% python3 -q
>>> import numpy as np
>>> np.set_printoptions(precision=3, suppress=True, linewidth=120, floatmode="fixed")
>>> def rd(a):
...     return np.round(a, 3) + 0
... 
>>> M2 = np.array([[4, 6, 0, 1, 7, 0, 8, 5, 3],
...     [6, 0, 3, 8, 1, 9, 1, 7, 5],
...     [2, 7, 0, 6, 0, 6, 3, 9, 5],
...     [4, 5, 2, 8, 9, 9, 9, 1, 0],
...     [3, 4, 8, 2, 1, 8, 0, 2, 3],
...     [1, 7, 6, 4, 0, 1, 8, 2, 4],
...     [8, 1, 6, 6, 0, 4, 0, 5, 8],
...     [8, 4, 3, 5, 8, 3, 6, 2, 9],
...     [5, 3, 8, 0, 2, 0, 4, 8, 0]])
>>> J = M2 - M2.T
>>> J
array([[ 0,  0, -2, -3,  4, -1,  0, -3, -2],
       [ 0,  0, -4,  3, -3,  2,  0,  3,  2],
       [ 2,  4,  0,  4, -8,  0, -3,  6, -3],
       [ 3, -3, -4,  0,  7,  5,  3, -4,  0],
       [-4,  3,  8, -7,  0,  8,  0, -6,  1],
       [ 1, -2,  0, -5, -8,  0,  4, -1,  4],
       [ 0,  0,  3, -3,  0, -4,  0, -1,  4],
       [ 3, -3, -6,  4,  6,  1,  1,  0,  1],
       [ 2, -2,  3,  0, -1, -4, -4, -1,  0]])
>>> rng = np.random.default_rng(24)
>>> idx = rng.permutation(9)
>>> idx
array([7, 0, 5, 6, 3, 2, 1, 4, 8])
>>> M2 = J[idx][:, idx]
>>> np.diag(M2)
array([0, 0, 0, 0, 0, 0, 0, 0, 0])
>>> np.trace(M2)
np.int64(0)
>>> rd(np.linalg.det(M2)), rd(np.linalg.det(J[idx]))
(np.float64(0.0), np.float64(0.0))
>>> arr = np.load("arr.npy")
>>> print(rd(arr))
[[  4.742 -18.703  19.647  -1.874 -22.514  24.964 -15.687  36.881 -21.165 -30.819   6.232  -8.872]
 [  4.889 -17.977  18.701  -1.839 -21.750  24.284 -15.173  35.747 -20.119 -29.682   5.851  -8.203]
 [  5.092 -16.909  17.317  -1.782 -20.626  23.274 -14.413  34.072 -18.590 -28.011   5.297  -7.233]
 [  5.115 -16.782  17.153  -1.775 -20.493  23.154 -14.323  33.872 -18.410 -27.813   5.232  -7.119]
 [  5.404 -15.080  14.975  -1.670 -18.709  21.521 -13.103  31.187 -16.012 -25.160   4.368  -5.616]
 [  5.748 -12.527  11.770  -1.476 -16.042  19.008 -11.248  27.116 -12.504 -21.194   3.117  -3.465]
 [  5.816 -11.884  10.977  -1.420 -15.373  18.361 -10.776  26.081 -11.639 -20.199   2.811  -2.945]
 [  6.003  -8.870   7.347  -1.110 -12.240  15.237  -8.527  21.160  -7.711 -15.551   1.444  -0.657]
 [  6.006  -7.685   5.968  -0.964 -11.010  13.955  -7.623  19.184  -6.232 -13.730   0.940   0.163]
 [  6.001  -7.458   5.707  -0.935 -10.773  13.705  -7.448  18.801  -5.953 -13.380   0.846   0.315]
 [  5.750  -4.648   2.606  -0.514  -7.842  10.467  -5.233  13.950  -2.674  -9.076  -0.224   1.976]
 [  5.669  -4.202   2.139  -0.437  -7.371   9.920  -4.869  13.151  -2.188  -8.392  -0.375   2.196]
 [  5.650  -4.105   2.039  -0.419  -7.269   9.800  -4.790  12.976  -2.084  -8.243  -0.407   2.241]
 [  4.368  -0.885  -0.915   0.264  -3.717   5.270  -1.969   6.648   0.897  -3.242  -1.190   3.113]
 [  3.133   0.243  -1.529   0.564  -2.168   2.981  -0.755   3.684   1.438  -1.312  -1.144   2.666]
 [  2.293   0.548  -1.454   0.631  -1.470   1.879  -0.278   2.325   1.321  -0.609  -0.941   2.096]
 [  1.863   0.596  -1.308   0.619  -1.173   1.412  -0.114   1.761   1.163  -0.373  -0.801   1.750]
 [  1.078   0.513  -0.887   0.497  -0.688   0.702   0.057   0.908   0.749  -0.107  -0.498   1.052]
 [  0.941   0.475  -0.794   0.459  -0.606   0.596   0.069   0.778   0.664  -0.079  -0.440   0.923]
 [  0.625   0.361  -0.558   0.349  -0.416   0.369   0.079   0.497   0.454  -0.032  -0.299   0.619]
 [ -0.311  -0.269   0.331  -0.278   0.258  -0.139  -0.103  -0.231  -0.233  -0.005   0.158  -0.310]
 [ -0.379  -0.340   0.409  -0.354   0.324  -0.165  -0.134  -0.281  -0.283  -0.006   0.194  -0.377]
 [ -0.534  -0.522   0.597  -0.556   0.493  -0.216  -0.219  -0.399  -0.394  -0.009   0.275  -0.527]
 [ -0.670  -0.713   0.776  -0.778   0.672  -0.249  -0.317  -0.509  -0.483  -0.008   0.347  -0.653]
 [ -0.968  -1.421   1.278  -1.710   1.400  -0.243  -0.731  -0.852  -0.583   0.066   0.502  -0.867]
 [ -0.982  -1.492   1.315  -1.814   1.482  -0.233  -0.777  -0.884  -0.572   0.081   0.508  -0.867]
 [ -0.996  -1.584   1.359  -1.952   1.590  -0.219  -0.837  -0.927  -0.552   0.104   0.514  -0.861]
 [ -1.005  -1.670   1.396  -2.084   1.694  -0.203  -0.894  -0.966  -0.528   0.128   0.516  -0.850]
 [ -0.954  -2.248   1.536  -3.070   2.487  -0.049  -1.309  -1.254  -0.193   0.376   0.460  -0.612]
 [ -0.943  -2.286   1.538  -3.142   2.547  -0.035  -1.338  -1.275  -0.160   0.399   0.451  -0.585]
 [ -0.843  -2.552   1.524  -3.669   2.987   0.066  -1.548  -1.432   0.119   0.581   0.373  -0.358]
 [ -0.493  -3.067   1.330  -4.854   4.017   0.313  -1.991  -1.806   0.931   1.092   0.112   0.329]
 [ -0.006  -3.488   0.945  -6.051   5.112   0.575  -2.402  -2.224   1.962   1.732  -0.250   1.221]
 [  0.040  -3.519   0.905  -6.151   5.206   0.597  -2.435  -2.261   2.057   1.791  -0.284   1.304]
 [  1.408  -4.138  -0.415  -8.693   7.700   1.147  -3.193  -3.304   4.813   3.509  -1.306   3.712]
 [  2.056  -4.305  -1.100  -9.725   8.769   1.361  -3.464  -3.784   6.100   4.319  -1.796   4.838]
 [  2.186  -4.333  -1.240  -9.925   8.979   1.402  -3.514  -3.880   6.358   4.482  -1.895   5.064]
 [  2.570  -4.404  -1.661 -10.500   9.590   1.517  -3.654  -4.164   7.118   4.963  -2.187   5.730]
 [  2.741  -4.431  -1.850 -10.749   9.858   1.566  -3.713  -4.290   7.455   5.177  -2.317   6.025]
 [  4.432  -4.583  -3.784 -13.078  12.431   2.003  -4.217  -5.546  10.796   7.311  -3.613   8.948]
 [  5.532  -4.596  -5.092 -14.490  14.049   2.247  -4.484  -6.374  12.973   8.714  -4.465  10.849]
 [  7.914  -4.464  -8.017 -17.360  17.462   2.697  -4.946  -8.195  17.699  11.788  -6.325  14.967]
 [  9.638  -4.266 -10.196 -19.322  19.879   2.969  -5.207  -9.538  21.131  14.042  -7.683  17.952]
 [ 12.555  -3.787 -13.976 -22.489  23.909   3.350  -5.545 -11.858  26.967  17.906 -10.001  23.014]
 [ 17.569  -2.655 -20.678 -27.617  30.726   3.830  -5.903 -15.963  37.071  24.672 -14.030  31.750]]
>>> # rows and columns are dependent
>>> f = np.array([1, 3, 3])
>>> rd(np.polyval(f, arr[44]))
array([ 364.382,    2.083,  368.544,  682.868, 1039.278,   29.163,   20.136,  209.925, 1488.502,  685.709,  157.746,
       1106.341])
>>> rd(np.cross(arr[44, :3], arr[33, :3]))
array([-75.179, -16.733, -61.728])
